$ python3 -q
>>> import numpy as np
>>> np.set_printoptions(precision=1, suppress=True, linewidth=120, floatmode="fixed")
>>> u = np.array([-7, -1, 8, 4])
>>> F = u[np.abs(np.subtract.outer(np.arange(4), np.arange(4)))]
>>> F
array([[-7, -1,  8,  4],
       [-1, -7, -1,  8],
       [ 8, -1, -7, -1],
       [ 4,  8, -1, -7]])
>>> # equal to its transpose
>>> np.all(np.linalg.eigvalsh(F) > 0)
np.False_
>>> round(float(np.linalg.eigvalsh(F).min()), 1)
-17.8
>>> [round(float(np.linalg.det(F[:i, :i])), 2) + 0 for i in range(1, 5)]
[-7.0, 48.0, 135.0, 375.0]
>>> vals, V = np.linalg.eig(F)
>>> np.sort(np.linalg.eigvals(np.linalg.inv(F)))
array([-0.1, -0.1,  0.5,  1.2])
>>> M = np.loadtxt("a.csv", delimiter=",")
>>> M
array([[1.0, 3.0, 0.0],
       [3.0, 0.0, 3.0],
       [0.0, 3.0, 2.0]])
>>> # symmetric, so the eigenvalues are real
>>> [round(float(np.linalg.det(M[:i, :i])), 2) + 0 for i in range(1, 4)]
[1.0, -9.0, -27.0]
>>> try:
...     np.linalg.cholesky(M)
... except np.linalg.LinAlgError as e:
...     print(e)
... 
Matrix is not positive definite
>>> np.round(np.linalg.eigvalsh(M).min(), 1)
np.float64(-3.6)
>>> np.all(np.linalg.eigvalsh(M) > 0)
np.False_
>>> vals, V = np.linalg.eigh(M)
>>> x0 = np.array([2, 9, 4])
>>> np.linalg.eigvalsh(M[1:, 1:])
array([-2.2,  4.2])
>>> V * np.maximum(vals, 0) @ V.T
array([[1.9, 1.6, 0.7],
       [1.6, 2.1, 1.9],
       [0.7, 1.9, 2.6]])
>>> np.abs(M).sum(axis=1).max(), np.round(np.abs(vals).max(), 1)
(np.float64(6.0), np.float64(5.1))
>>> np.round(x0 @ M @ x0 / (x0 @ x0), 1), np.round(vals[0], 1), round(vals[-1], 1)
(np.float64(3.6), np.float64(-3.6), np.float64(5.1))
>>> round(np.abs(np.linalg.eigvals(M)).max(), 1)
np.float64(5.1)
>>> M @ M
array([[10.0,  3.0,  9.0],
       [ 3.0, 18.0,  6.0],
       [ 9.0,  6.0, 13.0]])
>>> np.trace(M)
np.float64(3.0)
>>> M.inv()
Traceback (most recent call last):
  File "<python-input-27>", line 1, in <module>
    M.inv()
    ^^^^^
AttributeError: 'numpy.ndarray' object has no attribute 'inv'
>>> (M - M.T) / 2
array([[0.0, 0.0, 0.0],
       [0.0, 0.0, 0.0],
       [0.0, 0.0, 0.0]])
>>> np.round(np.linalg.det(M), 1)
np.float64(-27.0)
>>> A = np.array([[-18.0, 4.1, -5.0, -7.0, -3.7, 20.1, -4.9],
...     [-8.0, 6.0, 7.9, -1.2, 3.0, -14.0, 8.2],
...     [8.0, 34.1, 30.9, 21.1, 34.0, 12.1, 31.0],
...     [-1.1, 63.1, 54.9, 31.0, 57.0, 19.9, 55.0]])
>>> U, sv, vt = np.linalg.svd(A)
>>> np.argmax(sv[:-1] / (sv[1:] + 1e-6)) + 1
np.int64(3)
>>> B = U[:, :3] @ np.diag(sv[:3]) @ vt[:3]
>>> B
array([[-18.0,   4.1,  -5.0,  -7.0,  -3.7,  20.1,  -4.9],
       [ -8.0,   6.0,   7.9,  -1.2,   3.0, -14.0,   8.2],
       [  8.0,  34.1,  31.0,  21.1,  34.0,  12.1,  30.9],
       [ -1.1,  63.1,  54.9,  31.0,  57.0,  19.9,  55.0]])
>>> np.linalg.matrix_rank(A, rtol=0.05)
np.int64(3)
>>> np.round(np.abs(A - B).max(), 1)
np.float64(0.1)
>>> round(np.linalg.norm(A - B, 2), 1), round(sv[3], 1)
(np.float64(0.1), np.float64(0.1))
>>> Q, _ = np.linalg.qr(np.array([[0.3, -1.4, -0.3, 0.8, 0.7, -0.3],
...     [-0.2, -0.1, 0.4, -0.2, 0.7, 0.0],
...     [-1.2, 0.9, -0.4, 0.4, -2.6, 0.8],
...     [-0.5, 0.6, -1.1, -0.6, -2.4, 1.0],
...     [1.3, -1.0, 0.7, 0.5, -0.8, -0.6],
...     [-0.3, -1.2, 0.5, 0.9, -1.6, -1.1]]))
>>> m1 = 5 * Q
>>> m1.round(1) + 0
array([[-0.8, -3.1, -2.8,  0.8,  2.0, -1.5],
       [ 0.5, -0.7,  1.8, -2.7, -0.1, -3.7],
       [ 3.2,  0.0,  0.6,  3.4, -0.6, -1.7],
       [ 1.3,  0.6, -3.4, -1.4, -3.0, -0.4],
       [-3.4,  0.0,  0.5,  1.9, -2.7, -1.5],
       [ 0.8, -3.8,  1.4, -0.4, -2.1,  1.9]])
>>> np.linalg.svd(m1, compute_uv=False)
array([5.0, 5.0, 5.0, 5.0, 5.0, 5.0])
>>> np.linalg.norm(m1, axis=0)
array([5.0, 5.0, 5.0, 5.0, 5.0, 5.0])
>>> np.round(m1 @ m1.T, 1) + 0
array([[25.0,  0.0,  0.0,  0.0,  0.0,  0.0],
       [ 0.0, 25.0,  0.0,  0.0,  0.0,  0.0],
       [ 0.0,  0.0, 25.0,  0.0,  0.0,  0.0],
       [ 0.0,  0.0,  0.0, 25.0,  0.0,  0.0],
       [ 0.0,  0.0,  0.0,  0.0, 25.0,  0.0],
       [ 0.0,  0.0,  0.0,  0.0,  0.0, 25.0]])
>>> np.round(np.linalg.pinv(m1), 1) + 0
array([[ 0.0,  0.0,  0.1,  0.1, -0.1,  0.0],
       [-0.1,  0.0,  0.0,  0.0,  0.0, -0.2],
       [-0.1,  0.1,  0.0, -0.1,  0.0,  0.1],
       [ 0.0, -0.1,  0.1, -0.1,  0.1,  0.0],
       [ 0.1,  0.0,  0.0, -0.1, -0.1, -0.1],
       [-0.1, -0.1, -0.1,  0.0, -0.1,  0.1]])
>>> round(float(m1[:, 0] @ m1[:, 3]), 1)
0.0
